In [1]: import numpy as np

In [2]: np.set_printoptions(precision=2, suppress=True, linewidth=160)

In [3]: def rd(a):
   ...:     return np.round(a, 2) + 0
   ...: 

In [4]: B = np.array([[2]])

In [5]: Z = np.array([[-6, 6], [2, -7]])

In [6]: J = np.block([[B, np.array([[-1, 2]])], [np.zeros((2, 1)), Z]])

In [7]: J
Out[7]: 
array([[ 2., -1.,  2.],
       [ 0., -6.,  6.],
       [ 0.,  2., -7.]])

In [8]: w, evecs = np.linalg.eig(J)

In [9]: rd(np.sort(np.linalg.eigvals(J.T)))
Out[9]: array([-10.,  -3.,   2.])

In [10]: rd(np.prod(w))
Out[10]: np.float64(60.0)

In [11]: rd(np.sort(np.linalg.eigvals(J @ J)))
Out[11]: array([  4.,   9., 100.])

In [12]: rd(np.sort(np.linalg.eigvals(np.linalg.inv(J))))
Out[12]: array([-0.33, -0.1 ,  0.5 ])

In [13]: K = np.vander(np.arange(4) - 1, 4, increasing=True)

In [14]: K
Out[14]: 
array([[ 1, -1,  1, -1],
       [ 1,  0,  0,  0],
       [ 1,  1,  1,  1],
       [ 1,  2,  4,  8]])

In [15]: rd(np.linalg.norm(J, "nuc"))
Out[15]: np.float64(15.8)

In [16]: rd(np.linalg.norm(J, axis=1))
Out[16]: array([3.  , 8.49, 7.28])

In [17]: rd(np.linalg.norm(J, 2))
Out[17]: np.float64(11.07)

In [18]: rd(np.linalg.norm(J) ** 2 / np.linalg.norm(J, 2) ** 2)
Out[18]: np.float64(1.09)

In [19]: J[0] @ J[1]
Out[19]: np.float64(18.0)

In [20]: rd(np.linalg.norm(J, axis=0))
Out[20]: array([2.  , 6.4 , 9.43])

In [21]: r0 = np.array([0, 2, 2, 1])

In [22]: B = K + np.outer(r0, np.eye(4)[1])

In [23]: np.linalg.matrix_rank(B - K)
Out[23]: np.int64(1)

In [24]: vec = np.array([3, 3, 0, 1])

In [25]: np.einsum("ij,j->i", K, vec)
Out[25]: array([-1,  3,  7, 17])

In [26]: K @ np.ones(4)
Out[26]: array([ 0.,  1.,  4., 15.])

In [27]: (K * vec).sum(axis=1)
Out[27]: array([-1,  3,  7, 17])

In [28]: np.sign((K @ vec).round(6))
Out[28]: array([-1,  1,  1,  1])

In [29]: arr = np.load("data.npy")

In [30]: arr
Out[30]: 
array([[ 0,  0, -2,  0],
       [ 0,  2,  0, -3],
       [-1, -3,  0,  0],
       [-2,  0,  0, -1]])

In [31]: r0 = np.array([0, 0, 0])

In [32]: np.polyval(r0, arr[1])
Out[32]: array([0, 0, 0, 0])

In [33]: np.convolve(arr[1], r0)
Out[33]: array([0, 0, 0, 0, 0, 0])

In [34]: np.correlate(arr[1], arr[0], "full")
Out[34]: array([ 0,  0, -4,  0,  6,  0,  0])

In [35]: vec = np.array([3, 8, 8, 3])

In [36]: y = arr @ vec

In [37]: y
Out[37]: array([-16,   7, -27,  -9])

In [38]: rd(np.linalg.solve(arr, 2 * y))
Out[38]: array([ 6., 16., 16.,  6.])

In [39]: rd(np.linalg.solve(arr, arr[:, 2]))
Out[39]: array([0., 0., 1., 0.])

In [40]: rd(np.linalg.solve(arr, y + arr[:, 1]))
Out[40]: array([3., 9., 8., 3.])

In [41]: B = np.array([[-1, -1], [-2, 1]])

In [42]: Z = np.kron(B, arr)

In [43]: rd(np.linalg.norm(Z, 2)), rd(np.linalg.norm(B, 2) * np.linalg.norm(arr, 2))
Out[43]: (np.float64(9.71), np.float64(9.71))

In [44]: Z
Out[44]: 
array([[ 0,  0,  2,  0,  0,  0,  2,  0],
       [ 0, -2,  0,  3,  0, -2,  0,  3],
       [ 1,  3,  0,  0,  1,  3,  0,  0],
       [ 2,  0,  0,  1,  2,  0,  0,  1],
       [ 0,  0,  4,  0,  0,  0, -2,  0],
       [ 0, -4,  0,  6,  0,  2,  0, -3],
       [ 2,  6,  0,  0, -1, -3,  0,  0],
       [ 4,  0,  0,  2, -2,  0,  0, -1]])
